$ ipython --no-banner

In [1]: import numpy as np

In [2]: import numpy.linalg as la

In [3]: np.set_printoptions(precision=2, suppress=True, linewidth=160)

In [4]: tidy = lambda a: np.round(a, 2) + 0

In [5]: F = np.load("arr.npy")

In [6]: print(F)
[[-4.54  1.25 -2.57]
 [ 3.72 -3.16 -6.65]
 [ 1.75 -0.64 -7.39]
 [ 2.36  3.63 -3.53]
 [-4.76  0.65 -1.51]
 [ 4.81 -1.45 -6.12]
 [ 2.71 -2.83 -4.51]
 [ 3.09 -2.01 -6.99]
 [-4.5   0.74 -2.13]
 [ 2.33  2.81 -2.77]
 [ 3.44 -2.69 -6.91]
 [-3.18 -1.11  0.13]
 [-4.92  1.    0.53]
 [-3.95  0.7  -0.04]
 [ 3.49 -1.67 -5.9 ]
 [ 2.78  2.98 -4.82]
 [-4.39 -1.15 -0.57]
 [ 4.05 -3.3  -5.25]
 [ 3.81 -1.87 -6.54]
 [ 2.32 -1.76 -5.65]
 [ 3.54 -1.94 -5.78]
 [ 2.2   0.98 -4.75]
 [ 2.75 -1.46 -4.62]
 [ 2.52 -1.09 -7.51]
 [ 3.21 -0.14 -4.46]
 [-5.46  0.98  0.69]]

In [7]: basis = F[[10, 18]].astype(float)

In [8]: for _ in range(7):
   ...:     z = la.norm(F[:, None] - basis, axis=-1).argmin(axis=1)
   ...:     basis = np.array([F[z == j].mean(axis=0) for j in range(2)])
   ...: 

In [9]: print(z)
[1 0 0 0 1 0 0 0 1 0 0 1 1 1 0 0 1 0 0 0 0 0 0 0 0 1]

In [10]: print(tidy(basis))
[[ 3.05 -0.87 -5.56]
 [-4.46  0.38 -0.68]]

In [11]: Ac = (F - F.mean(axis=0)) / F.std(axis=0)

In [12]: print(tidy(Ac.std(axis=0)))
[1. 1. 1.]

In [13]: print(np.argwhere(np.abs(Ac) > 2))
[[3 1]]

In [14]: c = la.lstsq(np.delete(Ac, 1, axis=1), Ac[:, 1])[0]

In [15]: print(tidy(c))
[0.11 0.59]

In [16]: O, R = la.qr(F)

In [17]: print(tidy(R))
[[ 18.44  -4.25 -15.47]
 [  0.     8.92   5.23]
 [  0.     0.    18.31]]

In [18]: z = F[:, 2] > np.median(F[:, 2])

In [19]: r0 = F[z].mean(axis=0) - F[~z].mean(axis=0)

In [20]: print(tidy((((F - F.mean(axis=0)) @ r0 > 0) == z).mean()))
0.88

In [21]: print(np.argsort(-np.abs(r0).round(6), kind="stable"))
[0 2 1]

In [22]: print(z.astype(int))
[1 0 0 1 1 0 1 0 1 1 0 1 1 1 0 0 1 0 0 0 0 0 1 0 1 1]

In [23]: print(((F - F.mean(axis=0)) @ r0 > 0).astype(int))
[1 0 0 1 1 0 0 0 1 1 0 1 1 1 0 0 1 0 0 0 0 0 0 0 0 1]

In [24]: P = F @ la.solve(F.T @ F, F.T)

In [25]: print(tidy(la.eigvalsh(P)))
[0. 0. 0. 0. 0. 0. 0. 0. 0. 0. 0. 0. 0. 0. 0. 0. 0. 0. 0. 0. 0. 0. 0. 1. 1. 1.]

In [26]: A = np.load("test15.npy")

In [27]: print(A)
[[11 -3  1]
 [-1 27  2]
 [ 4  5 18]]

In [28]: vec = np.array([1, 2, 2])

In [29]: y = A @ vec

In [30]: print(y)
[ 7 57 50]

In [31]: print(tidy(la.solve(A, 5 * y)))
[ 5. 10. 10.]

In [32]: print(tidy(la.norm(A, 2)))
28.38

In [33]: print(tidy(la.norm(A[0] - A[2])))
20.05

In [34]: print(A[0] @ A[2])
47

In [35]: print(tidy(la.norm(A[0], 1)), tidy(la.norm(A[0], np.inf)))
15.0 11.0

In [36]: print(tidy(la.norm(A) ** 2 / la.norm(A, 2) ** 2))
1.53

In [37]: data = np.array([[-3, 4, 0, 0, 0, 0],
    ...:     [5, 5, 0, 0, 0, 0],
    ...:     [-3, -4, 0, 0, 0, 0],
    ...:     [0, 0, -3, 4, 0, 0],
    ...:     [0, 0, 5, 5, 0, 0],
    ...:     [0, 0, -3, -4, 0, 0],
    ...:     [0, 0, 0, 0, -3, 4],
    ...:     [0, 0, 0, 0, 5, 5],
    ...:     [0, 0, 0, 0, -3, -4]])

In [38]: O, vecs = la.qr(data[:, :4])[0], la.qr(data[:, 4:])[0]

In [39]: s = la.svd(O.T @ vecs, compute_uv=False)

In [40]: print(tidy(la.norm(O @ O.T - vecs @ vecs.T, 2)))
1.0

In [41]: print(np.degrees(np.arccos(s.clip(0, 1))))
[90. 90.]

In [42]: print((s > 0.9).sum())
0
